$ ipython --no-banner

In [1]: import numpy as np

In [2]: np.set_printoptions(precision=3, suppress=True, linewidth=100, legacy="1.25")

In [3]: X = np.load("run5.npy")

In [4]: print(X)
[[-0.466 -0.112 -0.328 -0.237 -0.098 -0.415 -0.248  0.146 -0.537]
 [-0.396 -0.537 -0.122 -0.048  0.38   0.325 -0.313 -0.282  0.182]
 [ 0.093  0.01  -0.115  0.232  0.557  0.125  0.223 -0.266 -0.205]
 [ 0.093 -0.305  0.35  -0.435 -0.26   0.568  0.019  0.19  -0.254]
 [ 0.42   0.029 -0.531 -0.196 -0.056  0.078 -0.492  0.144  0.382]
 [ 0.28  -0.411 -0.127 -0.514  0.205 -0.386  0.504 -0.009  0.127]
 [ 0.117 -0.153  0.454  0.127  0.467 -0.258 -0.325  0.59   0.035]
 [ 0.28   0.439  0.02  -0.4    0.37   0.12  -0.234 -0.193 -0.434]
 [ 0.21  -0.206 -0.461  0.367  0.028  0.29   0.215  0.444 -0.366]
 [ 0.466 -0.422  0.157  0.29  -0.259 -0.253 -0.298 -0.435 -0.294]]

In [5]: x = np.array([-4, 3, 2, -3, 5, -4, -3, 3, -2])

In [6]: rhs = X @ x

In [7]: print(np.linalg.solve(X.T @ X, X.T @ rhs))
[-4.  3.  2. -3.  5. -4. -3.  3. -2.]

In [8]: print(np.round(np.linalg.pinv(X) @ X, 3) + 0)
[[1. 0. 0. 0. 0. 0. 0. 0. 0.]
 [0. 1. 0. 0. 0. 0. 0. 0. 0.]
 [0. 0. 1. 0. 0. 0. 0. 0. 0.]
 [0. 0. 0. 1. 0. 0. 0. 0. 0.]
 [0. 0. 0. 0. 1. 0. 0. 0. 0.]
 [0. 0. 0. 0. 0. 1. 0. 0. 0.]
 [0. 0. 0. 0. 0. 0. 1. 0. 0.]
 [0. 0. 0. 0. 0. 0. 0. 1. 0.]
 [0. 0. 0. 0. 0. 0. 0. 0. 1.]]

In [9]: print(rhs)
[ 5.005  0.201 -0.039 -1.834 -1.516 -0.284  5.644  3.797 -3.08  -3.795]

In [10]: rng = np.random.default_rng(7396)

In [11]: rhs = rhs + 0.05 * rng.normal(size=10)

In [12]: print(rhs)
[ 5.04   0.213 -0.019 -1.816 -1.518 -0.299  5.646  3.791 -3.07  -3.745]

In [13]: beta, *_ = np.linalg.lstsq(X, rhs)

In [14]: print(np.round(np.linalg.norm(rhs - X @ beta), 3))
0.022

In [15]: print([round(float(np.linalg.norm(np.linalg.solve(X.T @ X + lam * np.eye(9), X.T @ rhs))), 2) for lam in (0, 1, 10, 100)])
[10.04, 5.02, 0.91, 0.1]

In [16]: print(beta)
[-3.999  2.965  1.998 -2.983  4.991 -4.003 -3.026  2.985 -2.043]

In [17]: print(beta.round())
[-4.  3.  2. -3.  5. -4. -3.  3. -2.]

In [18]: print(np.round(X.T @ X, 3) + 0)
[[1. 0. 0. 0. 0. 0. 0. 0. 0.]
 [0. 1. 0. 0. 0. 0. 0. 0. 0.]
 [0. 0. 1. 0. 0. 0. 0. 0. 0.]
 [0. 0. 0. 1. 0. 0. 0. 0. 0.]
 [0. 0. 0. 0. 1. 0. 0. 0. 0.]
 [0. 0. 0. 0. 0. 1. 0. 0. 0.]
 [0. 0. 0. 0. 0. 0. 1. 0. 0.]
 [0. 0. 0. 0. 0. 0. 0. 1. 0.]
 [0. 0. 0. 0. 0. 0. 0. 0. 1.]]

In [19]: print(round(float(X[:, 8] @ X[:, 6]), 3))
-0.0

In [20]: M2 = np.c_[X[:, :3] @ np.array([[1, -1, 2], [2, 1, -3], [-2, -3, -2]]), np.array([0, 2, 0, 2, 0, 3, 5, 5, 2, 0])]

In [21]: print(M2)
[[-0.035  1.339  0.061  0.   ]
 [-1.226  0.226  1.064  2.   ]
 [ 0.343  0.261  0.386  0.   ]
 [-1.215 -1.447  0.401  2.   ]
 [ 1.539  1.201  1.814  0.   ]
 [-0.287 -0.309  2.046  3.   ]
 [-1.097 -1.632 -0.217  5.   ]
 [ 1.117  0.1   -0.795  5.   ]
 [ 0.721  0.968  1.96   2.   ]
 [-0.692 -1.359  1.886  0.   ]]

In [22]: print(np.linalg.matrix_rank(np.c_[X, M2]))
10

In [23]: print(np.round(np.linalg.lstsq(X, M2[:, 0])[0], 3) + 0)
[ 1.  2. -2.  0.  0.  0.  0.  0.  0.]

In [24]: A = np.load("m.npy")

In [25]: print(A)
[[ 4  6  0  6  9  0]
 [ 4  2  0  6  3  0]
 [ 0  2  0  0  3  0]
 [-2 -3  0  6  9  0]
 [-2 -1  0  6  3  0]
 [ 0 -1  0  0  3  0]]

In [26]: print([round(float(x), 3) for x in np.linalg.svd(A, compute_uv=False)[:3]])
[18.142, 8.751, 5.039]

In [27]: print(np.argsort(-np.linalg.norm(A, axis=0).round(6), kind="stable")[:3])
[4 3 1]

In [28]: print(np.allclose(A[:-1].T @ np.linalg.lstsq(A[:-1].T, A[-1])[0], A[-1]))
True

In [29]: print(round(np.trace(np.linalg.pinv(A) @ A), 3))
4.0

In [30]: print(np.unique(A.round(6), axis=0).shape)
(6, 6)

In [31]: print(np.round(A @ np.linalg.pinv(A) @ A, 3) + 0)
[[ 4.  6.  0.  6.  9.  0.]
 [ 4.  2.  0.  6.  3.  0.]
 [ 0.  2.  0.  0.  3.  0.]
 [-2. -3.  0.  6.  9.  0.]
 [-2. -1.  0.  6.  3.  0.]
 [ 0. -1.  0.  0.  3.  0.]]

In [32]: x = np.array([2, -7, 5, -9, -4, 0])

In [33]: print(np.sign((A @ x).round(6)))
[-1 -1 -1 -1 -1 -1]

In [34]: print(A * x)
[[  8 -42   0 -54 -36   0]
 [  8 -14   0 -54 -12   0]
 [  0 -14   0   0 -12   0]
 [ -4  21   0 -54 -36   0]
 [ -4   7   0 -54 -12   0]
 [  0   7   0   0 -12   0]]

In [35]: print(np.linalg.norm(A @ x) <= np.linalg.norm(A, 2) * np.linalg.norm(x) + 1e-9)
True

In [36]: q, _ = np.linalg.qr(np.array([[0.8, 0.2, 0.9, 0.2, -0.3, -0.4, 1.2, -1.1, -0.7, -1.1],
    ...:     [-0.2, -0.3, -0.8, -1.0, -0.7, -0.6, 0.7, 0.6, 0.5, 0.2],
    ...:     [1.2, 0.1, -0.8, 0.3, 1.0, -0.7, 1.0, 0.0, 1.8, 1.1],
    ...:     [-1.5, 0.7, -1.0, 1.7, -1.2, -1.4, -2.3, 0.1, -1.0, 2.2],
    ...:     [0.9, -1.2, -1.4, 2.1, 0.1, 1.0, 0.4, 0.2, 1.0, 1.0],
    ...:     [-1.9, -0.6, -1.4, -1.0, 0.8, 0.5, -0.5, -2.2, -1.2, 0.5],
    ...:     [0.0, -1.1, -0.5, -1.6, -0.5, 2.0, 0.4, 0.1, -0.6, -1.3],
    ...:     [-0.1, 1.0, 0.0, -1.5, -0.3, -1.5, 0.5, 1.1, 0.4, 0.1],
    ...:     [-1.4, -0.4, -2.3, -1.3, 0.9, -0.9, -0.9, -0.5, -1.6, -0.6],
    ...:     [-0.1, 0.4, -0.8, 0.1, 0.3, -2.0, -1.2, -0.3, 0.1, 0.3]]))

In [37]: J = q[:, :10]

In [38]: print(J)
[[-0.244  0.098  0.109  0.016  0.099 -0.426  0.406 -0.613 -0.432  0.023]
 [ 0.061 -0.137 -0.176  0.261  0.522 -0.438  0.347  0.288  0.353 -0.295]
 [-0.366  0.056 -0.58   0.119 -0.271  0.322  0.162 -0.283  0.23  -0.42 ]
 [ 0.457  0.3   -0.226 -0.546  0.457  0.213 -0.004 -0.244 -0.04  -0.191]
 [-0.274 -0.53  -0.403 -0.45   0.132  0.021  0.165  0.132 -0.082  0.457]
 [ 0.579 -0.288  0.046  0.057 -0.351  0.019  0.4   -0.324  0.371  0.226]
 [-0.    -0.494  0.097  0.379  0.449  0.309 -0.359 -0.42  -0.018 -0.011]
 [ 0.03   0.448 -0.235  0.45   0.232  0.306  0.238  0.082 -0.069  0.57 ]
 [ 0.427 -0.193 -0.446  0.258 -0.192 -0.129 -0.089  0.165 -0.63  -0.174]
 [ 0.03   0.179 -0.377  0.027 -0.058 -0.521 -0.554 -0.264  0.297  0.29 ]]

In [39]: # keeps lengths

In [40]: x = np.array([-3, 3, -3, -1, -4, 5, 0, -2, -2, 1])

In [41]: rhs = J @ x

In [42]: beta, lr = np.zeros(10), 1 / np.linalg.norm(J, 2) ** 2

In [43]: for i in range(300):
    ...:     beta -= lr * J.T @ (J @ beta - rhs)
    ...:     if i % 50 == 0: print(i, round(np.linalg.norm(J @ beta - rhs), 3))
    ...: 
0 0.0
50 0.0
100 0.0
150 0.0
200 0.0
250 0.0

In [44]: print(round(np.linalg.cond(J), 3))
1.0

In [45]: print(np.linalg.pinv(J))
[[-0.244  0.061 -0.366  0.457 -0.274  0.579  0.     0.03   0.427  0.03 ]
 [ 0.098 -0.137  0.056  0.3   -0.53  -0.288 -0.494  0.448 -0.193  0.179]
 [ 0.109 -0.176 -0.58  -0.226 -0.403  0.046  0.097 -0.235 -0.446 -0.377]
 [ 0.016  0.261  0.119 -0.546 -0.45   0.057  0.379  0.45   0.258  0.027]
 [ 0.099  0.522 -0.271  0.457  0.132 -0.351  0.449  0.232 -0.192 -0.058]
 [-0.426 -0.438  0.322  0.213  0.021  0.019  0.309  0.306 -0.129 -0.521]
 [ 0.406  0.347  0.162 -0.004  0.165  0.4   -0.359  0.238 -0.089 -0.554]
 [-0.613  0.288 -0.283 -0.244  0.132 -0.324 -0.42   0.082  0.165 -0.264]
 [-0.432  0.353  0.23  -0.04  -0.082  0.371 -0.018 -0.069 -0.63   0.297]
 [ 0.023 -0.295 -0.42  -0.191  0.457  0.226 -0.011  0.57  -0.174  0.29 ]]

In [46]: print(np.round(J.T @ J, 3) + 0)
[[1. 0. 0. 0. 0. 0. 0. 0. 0. 0.]
 [0. 1. 0. 0. 0. 0. 0. 0. 0. 0.]
 [0. 0. 1. 0. 0. 0. 0. 0. 0. 0.]
 [0. 0. 0. 1. 0. 0. 0. 0. 0. 0.]
 [0. 0. 0. 0. 1. 0. 0. 0. 0. 0.]
 [0. 0. 0. 0. 0. 1. 0. 0. 0. 0.]
 [0. 0. 0. 0. 0. 0. 1. 0. 0. 0.]
 [0. 0. 0. 0. 0. 0. 0. 1. 0. 0.]
 [0. 0. 0. 0. 0. 0. 0. 0. 1. 0.]
 [0. 0. 0. 0. 0. 0. 0. 0. 0. 1.]]

In [47]: mat = np.loadtxt("sample17.csv", delimiter=",")

In [48]: print(mat)
[[-0.762 -0.624 -0.173]
 [-0.059 -0.199  0.978]
 [-0.645  0.756  0.115]]

In [49]: print(np.poly(mat))
[ 1.     0.846 -0.846 -1.   ]

In [50]: print(np.kron(np.eye(2, dtype=int), mat))
[[-0.762 -0.624 -0.173 -0.    -0.    -0.   ]
 [-0.059 -0.199  0.978 -0.    -0.     0.   ]
 [-0.645  0.756  0.115 -0.     0.     0.   ]
 [-0.    -0.    -0.    -0.762 -0.624 -0.173]
 [-0.    -0.     0.    -0.059 -0.199  0.978]
 [-0.     0.     0.    -0.645  0.756  0.115]]

In [51]: print(round(float(np.linalg.det(2 * mat)), 3), round(np.linalg.det(mat), 3))
8.0 1.0

In [52]: print(np.linalg.eigvals(mat))
[ 1.   +0.j    -0.923+0.385j -0.923-0.385j]

In [53]: P = np.triu(np.array([[1, -2, 5], [2, 5, 1], [2, 3, 2]]), 1) + np.eye(3)

In [54]: M2 = P @ mat @ np.linalg.inv(P)

In [55]: print(P @ mat - mat @ P)
[[-3.107  2.652  3.053]
 [-0.645  0.638  0.607]
 [ 0.    -1.29   2.469]]

In [56]: print(round(float(np.linalg.det(M2)), 3))
1.0

In [57]: x = np.array([5, 5, -4])

In [58]: rhs = mat @ x

In [59]: beta, lr = np.zeros(3), 1 / np.linalg.norm(mat, 2) ** 2

In [60]: for i in range(150):
    ...:     beta -= lr * mat.T @ (mat @ beta - rhs)
    ...:     if i % 50 == 0: print(i, round(np.linalg.norm(mat @ beta - rhs), 3))
    ...: 
0 0.0
50 0.0
100 0.0

In [61]: print(beta)
[ 5.  5. -4.]

In [62]: x = np.array([1, 5, 3])

In [63]: print(mat.T @ (mat @ x))
[1. 5. 3.]

In [64]: print(np.sort(np.abs(np.degrees(np.angle(np.linalg.eigvals(mat))))))
[  0.    157.369 157.369]

In [65]: q = mat.astype(float).copy()

In [66]: for j in range(3):
    ...:     q[:, j] -= q[:, :j] @ (q[:, :j].T @ q[:, j])
    ...:     q[:, j] /= np.linalg.norm(q[:, j])
    ...: 

In [67]: print(np.round(q.T @ q, 3) + 0)
[[1. 0. 0.]
 [0. 1. 0.]
 [0. 0. 1.]]

In [68]: M = np.load("w.npy")

In [69]: print(M)
[[-1.879 -2.848 -2.42   0.764  0.358 -0.347 -1.625  3.045]
 [-3.809 -6.433 -3.568  1.987  0.204  0.088 -4.114  5.838]
 [-2.135 -3.21  -2.356  0.997  0.167 -0.229 -2.403  3.113]
 [ 4.067  5.772  3.867 -1.884 -0.545  0.478  3.968 -5.98 ]
 [ 4.198  6.202  3.091 -2.212 -0.664 -0.479  4.118 -5.382]
 [ 2.007  2.715  2.203 -0.91   0.063 -0.153  2.118 -3.003]
 [-2.069 -3.322 -1.802  1.029  0.456  0.084 -2.308  2.983]
 [ 2.43   3.114  1.91  -1.271 -0.213  0.046  2.039 -2.734]
 [ 0.627 -0.053 -0.083 -0.074  0.04   0.308 -0.14   0.162]]

In [70]: M2 = M / np.sqrt((M ** 2).mean(axis=1, keepdims=True))

In [71]: print(np.linalg.matrix_rank(M - M.mean(axis=1, keepdims=True)))
7

In [72]: print(np.linalg.norm(M2, axis=1))
[2.828 2.828 2.828 2.828 2.828 2.828 2.828 2.828 2.828]

In [73]: r0, g = M[7], M[3]

In [74]: print(np.round(r0 @ g, 3))
62.215

In [75]: print(round(float(r0 @ r0), 3))
32.545

In [76]: pr = (r0 @ g) / (r0 @ r0) * r0

In [77]: print(round(float((g - pr) @ r0), 3))
-0.0

In [78]: print(round(float(np.linalg.norm(r0 + g) ** 2 + np.linalg.norm(r0 - g) ** 2), 3))
305.871

In [79]: print(g - pr)
[-0.578 -0.181  0.216  0.546 -0.138  0.39   0.07  -0.754]

In [80]: M2 = M / np.linalg.norm(M, axis=1, keepdims=True)

In [81]: C2 = M2 @ M2.T

In [82]: print(C2[2])
[ 0.991  0.995  1.    -0.998 -0.988 -0.996  0.993 -0.992 -0.06 ]

In [83]: print(np.linalg.norm(M2, axis=1))
[1. 1. 1. 1. 1. 1. 1. 1. 1.]

In [84]: print((np.abs(C2) > 0.9).astype(int))
[[1 1 1 1 1 1 1 1 0]
 [1 1 1 1 1 1 1 1 0]
 [1 1 1 1 1 1 1 1 0]
 [1 1 1 1 1 1 1 1 0]
 [1 1 1 1 1 1 1 1 0]
 [1 1 1 1 1 1 1 1 0]
 [1 1 1 1 1 1 1 1 0]
 [1 1 1 1 1 1 1 1 0]
 [0 0 0 0 0 0 0 0 1]]

In [85]: print((C2 - 2 * np.eye(9)).round(6).argmax(axis=1))
[2 6 1 7 7 3 1 4 7]
